$ python -q
>>> import numpy as np
>>> import numpy.linalg as la
>>> np.set_printoptions(precision=3, suppress=True, linewidth=160, sign=" ")
>>> def rd(a):
...     return np.round(a, 3) + 0
... 
>>> M = np.array([[-2, 4, 1, 7],
...     [-1, 36, 9, 6],
...     [-4, 20, 5, 4],
...     [-2, 36, 9, 2],
...     [-2, 16, 4, 3]])
>>> U, sig, VT = la.svd(M)
>>> np.argmax(sig[:-1] / (sig[1:] + 1e-6)) + 1
np.int64(3)
>>> M2 = U[:, :3] @ np.diag(sig[:3]) @ VT[:3]
>>> la.matrix_rank(M, rtol=0.05)
np.int64(2)
>>> rd(M2)
array([[-2.,  4.,  1.,  7.],
       [-1., 36.,  9.,  6.],
       [-4., 20.,  5.,  4.],
       [-2., 36.,  9.,  2.],
       [-2., 16.,  4.,  3.]])
>>> la.cond(M) > 100
np.True_
>>> np.argsort(-la.norm(M, axis=0).round(6), kind="stable")[:3]
array([ 1,  2,  3])
>>> rd(la.norm(M, 2) / la.norm(M))
np.float64(0.991)
>>> [round(float(x), 3) for x in la.svd(M, compute_uv=False)[:3]]
[59.545, 7.569, 2.851]
>>> F = np.tril(np.array([[-3, 3, 2], [-3, 2, -2], [-1, 4, -1]]), -1) + np.eye(3, dtype=int)
>>> F
array([[ 1,  0,  0],
       [-3,  1,  0],
       [-1,  4,  1]])
>>> t = np.radians(135)
>>> R = np.eye(3)
>>> R[1, 1] = R[0, 0] = np.cos(t)
>>> R[1, 0], R[0, 1] = -np.sin(t), np.sin(t)
>>> rd(R)
array([[-0.707,  0.707,  0.   ],
       [-0.707, -0.707,  0.   ],
       [ 0.   ,  0.   ,  1.   ]])
>>> M2 = F @ R.T
>>> rd(la.det(R)), rd(np.trace(R))
(np.float64(1.0), np.float64(-0.414))
>>> rd(la.svd(F, compute_uv=False)), rd(la.svd(M2, compute_uv=False))
(array([ 4.725,  2.582,  0.082]), array([ 4.725,  2.582,  0.082]))
>>> rd(M2)
array([[-0.707, -0.707,  0.   ],
       [ 2.828,  1.414,  0.   ],
       [ 3.536, -2.121,  1.   ]])
>>> M2 = F / np.sqrt((F ** 2).mean(axis=1, keepdims=True))
>>> rd(M2[1])
array([-1.643,  0.548,  0.   ])
>>> rd(F - F.mean(axis=1, keepdims=True))
array([[ 0.667, -0.333, -0.333],
       [-2.333,  1.667,  0.667],
       [-2.333,  2.667, -0.333]])
>>> rd(la.norm(M2, axis=1))
array([ 1.732,  1.732,  1.732])
>>> A = np.load("block6.npy")
>>> A
array([[-0.7, -3. , -2. ,  1. , -2. ],
       [ 0. ,  0.3, -2. ,  0. ,  2. ],
       [-1. , -1. , -2.7, -3. , -1. ],
       [ 2. ,  0. , -1. ,  0.3,  2. ],
       [-1. , -3. , -2. ,  1. , -1.7]])
>>> W = np.array([[2, 4], [2, 3], [2, 1], [5, 3], [0, 5]])
>>> c = np.array([0, 2])
>>> H = np.maximum(A @ W + c, 0)
>>> (H > 0).mean(axis=0)
array([ 0.2,  0.4])
>>> H
array([[  0. ,   0. ],
       [  0. ,  10.9],
       [  0. ,   0. ],
       [  3.5,  19.9],
       [  0. ,   0. ]])
>>> la.matrix_rank(H)
np.int64(2)
>>> cent = np.array([[-4, 2], [2, 7]])
>>> (H @ cent).round(6).argmax(axis=1)
array([ 0,  1,  0,  1,  0])
>>> rd(H @ cent)
array([[   0. ,    0. ],
       [  21.8,   76.3],
       [   0. ,    0. ],
       [  25.8,  146.3],
       [   0. ,    0. ]])
>>> U, sig = la.svd(H)
Traceback (most recent call last):
  File "<python-input-40>", line 1, in <module>
    U, sig = la.svd(H)
    ^^^^^^
ValueError: too many values to unpack (expected 2)
>>> U, sig, VT = la.svd(H, full_matrices=False)
>>> rd(VT @ VT.T)
array([[ 1.,  0.],
       [ 0.,  1.]])
>>> rd(sig / sig[0])
array([ 1.   ,  0.073])
>>> rd(np.cumsum(sig ** 2) / np.sum(sig ** 2))
array([ 0.995,  1.   ])
>>> rd(sig)
array([ 22.897,   1.666])
>>> M2 = la.invert(F)
Traceback (most recent call last):
  File "<python-input-46>", line 1, in <module>
    M2 = la.invert(F)
         ^^^^^^^^^
AttributeError: module 'numpy.linalg' has no attribute 'invert'
>>> M2 = F ** -1
Traceback (most recent call last):
  File "<python-input-47>", line 1, in <module>
    M2 = F ** -1
         ~~^^~~~
ValueError: Integers to negative integer powers are not allowed.
>>> M2 = la.inv(F)
>>> rd(la.det(F) * la.det(M2))
np.float64(1.0)
>>> rd(la.inv(M2))
array([[ 1.,  0.,  0.],
       [-3.,  1.,  0.],
       [-1.,  4.,  1.]])
